% python3 -q
>>> import numpy as np
>>> np.set_printoptions(precision=1, suppress=True, linewidth=100, legacy="1.25")
>>> X = np.load("data.npy")
>>> X
array([[ 0, -5, -4,  1,  0,  0,  0,  0,  2],
       [ 0,  0,  0,  0,  0,  4,  0,  0,  0],
       [ 0,  0,  0,  0,  0,  0, -2,  0,  1],
       [ 0,  0, -3,  0, -3, -2,  0,  0,  0],
       [ 0,  0, -3, -2,  4,  0, -4,  1, -2],
       [ 0, -5,  0,  0,  0,  0,  0,  0,  2],
       [ 1,  0,  0,  0,  0,  0, -4, -5,  0]])
>>> T = np.stack([X, -3 * X, X[::-1]])
>>> np.linalg.matrix_rank(T)
array([7, 7, 7])
>>> (T @ X.T).shape
(3, 7, 7)
>>> np.linalg.matrix_rank(T.reshape(3, -1))
2
>>> data = np.loadtxt("case12.csv", delimiter=",")
>>> data
array([[-5.,  1.,  1.,  0.,  8.,  6.,  0.,  0.,  0.],
       [ 8.,  4., -9., -2., -8.,  7.,  0.,  0.,  0.],
       [ 2.,  3., -2., -8., -2., -9.,  0.,  0.,  0.],
       [-4., -6., -3., -7.,  9., -5.,  0.,  0.,  0.],
       [ 5., -5.,  0., -3., -6., -9.,  0.,  0.,  0.],
       [-3.,  1.,  0.,  1.,  6.,  2.,  0.,  0.,  0.],
       [ 0.,  0.,  0.,  0.,  0.,  0.,  1., -1., -3.],
       [ 0.,  0.,  0.,  0.,  0.,  0., -3.,  0., -1.],
       [ 0.,  0.,  0.,  0.,  0.,  0.,  1., -2.,  3.]])
>>> # 2 groups of indices that never mix
>>> print((data != 0).astype(int))
[[1 1 1 0 1 1 0 0 0]
 [1 1 1 1 1 1 0 0 0]
 [1 1 1 1 1 1 0 0 0]
 [1 1 1 1 1 1 0 0 0]
 [1 1 0 1 1 1 0 0 0]
 [1 1 0 1 1 1 0 0 0]
 [0 0 0 0 0 0 1 1 1]
 [0 0 0 0 0 0 1 0 1]
 [0 0 0 0 0 0 1 1 1]]
>>> print(np.flatnonzero(np.linalg.matrix_power((data != 0) + (data.T != 0) + np.eye(9), 9)[4]))
[0 1 2 3 4 5]
>>> f, r1 = data[8], data[1]
>>> print(f @ f)
14.0
>>> p = (f @ r1) / (f @ f) * f
>>> r1 - p
array([ 8.,  4., -9., -2., -8.,  7.,  0.,  0.,  0.])
>>> np.linalg.matrix_rank(np.outer(f, r1))
1
>>> np.round(np.linalg.norm(f + r1) ** 2 + np.linalg.norm(f - r1) ** 2, 1)
584.0
>>> E = np.diag(10 * np.array([0, 2, 2, 0, 1, 2, 2])) + np.array([[8, -6, 8, -8, 1, -6, 3],
...     [6, -9, 6, 3, 5, -5, -6],
...     [-3, -6, 9, -6, -9, -3, -6],
...     [2, -1, -8, -3, -7, 2, -7],
...     [5, 7, -9, 9, 5, -1, 5],
...     [8, 0, 0, -3, 8, -5, 4],
...     [0, 6, 4, 8, -5, 6, -1]])
>>> print(E)
[[ 8 -6  8 -8  1 -6  3]
 [ 6 11  6  3  5 -5 -6]
 [-3 -6 29 -6 -9 -3 -6]
 [ 2 -1 -8 -3 -7  2 -7]
 [ 5  7 -9  9 15 -1  5]
 [ 8  0  0 -3  8 15  4]
 [ 0  6  4  8 -5  6 19]]
>>> f = np.array([2, 0, 0, 1, 0, 0, 0])
>>> B = E + np.outer(f, np.eye(7)[0])
>>> np.linalg.matrix_rank(B - E)
1
>>> B
array([[10., -6.,  8., -8.,  1., -6.,  3.],
       [ 6., 11.,  6.,  3.,  5., -5., -6.],
       [-3., -6., 29., -6., -9., -3., -6.],
       [ 3., -1., -8., -3., -7.,  2., -7.],
       [ 5.,  7., -9.,  9., 15., -1.,  5.],
       [ 8.,  0.,  0., -3.,  8., 15.,  4.],
       [ 0.,  6.,  4.,  8., -5.,  6., 19.]])
>>> round(float(np.linalg.det(B) / np.linalg.det(E)), 1), round(float(1 + np.linalg.solve(E, f)[0]), 1)
(1.2, 1.2)
